In [1]: import numpy as np

In [2]: np.set_printoptions(precision=4, suppress=True, linewidth=100, floatmode="fixed")

In [3]: arr = np.vander(np.arange(4) - 3, 4, increasing=True)

In [4]: arr
Out[4]: 
array([[  1,  -3,   9, -27],
       [  1,  -2,   4,  -8],
       [  1,  -1,   1,  -1],
       [  1,   0,   0,   0]])

In [5]: B = arr / np.linalg.norm(arr, axis=1, keepdims=True)

In [6]: cov = B @ B.T

In [7]: (np.abs(cov) > 0.9).astype(int)
Out[7]: 
array([[1, 1, 0, 0],
       [1, 1, 0, 0],
       [0, 0, 1, 0],
       [0, 0, 0, 1]])

In [8]: cov[3]
Out[8]: array([0.0349, 0.1085, 0.5000, 1.0000])

In [9]: np.linalg.norm(B, axis=1)
Out[9]: array([1.0000, 1.0000, 1.0000, 1.0000])

In [10]: np.argwhere(np.triu(np.abs(cov) > 0.95, 1))
Out[10]: array([[0, 1]])

In [11]: W = np.array([[-3, -7, 1, -8, 5, 3],
    ...:     [8, -7, 3, 7, 8, -3],
    ...:     [-8, 1, -4, 6, -5, -3],
    ...:     [4, 3, -6, 8, -2, -6]])

In [12]: c = np.array([0, 5, -4, 2, -2, 3])

In [13]: H = np.maximum(arr @ W + c, 0)

In [14]: np.linalg.matrix_rank(H)
Out[14]: np.int64(4)

In [15]: cent = np.array([[-1, -2, -3],
    ...:     [-1, 2, -2],
    ...:     [2, -1, -2],
    ...:     [2, -2, -3],
    ...:     [-2, 0, 3],
    ...:     [3, 3, 0]])

In [16]: W @ cent
Out[16]: 
array([[ -5,  16,  60],
       [ -6, -56, -13],
       [ 12,   1,  -3],
       [-17, -30, -36]])

In [17]: np.trace(arr)
Out[17]: np.int64(0)

In [18]: np.allclose(arr, arr.T)
Out[18]: False

In [19]: round(float(np.abs(np.linalg.eigvals(arr)).max()), 4)
Out[19]: 4.6552

In [20]: np.linalg.matrix_power(arr, 3)
Out[20]: 
array([[ -32,   66, -198,  582],
       [ -18,   16,  -52,  154],
       [ -16,   -2,   -2,   10],
       [ -20,   -6,    6,  -12]])

In [21]: (arr - arr.T) / 2
Out[21]: 
array([[  0.0000,  -2.0000,   4.0000, -14.0000],
       [  2.0000,   0.0000,   2.5000,  -4.0000],
       [ -4.0000,  -2.5000,   0.0000,  -0.5000],
       [ 14.0000,   4.0000,   0.5000,   0.0000]])
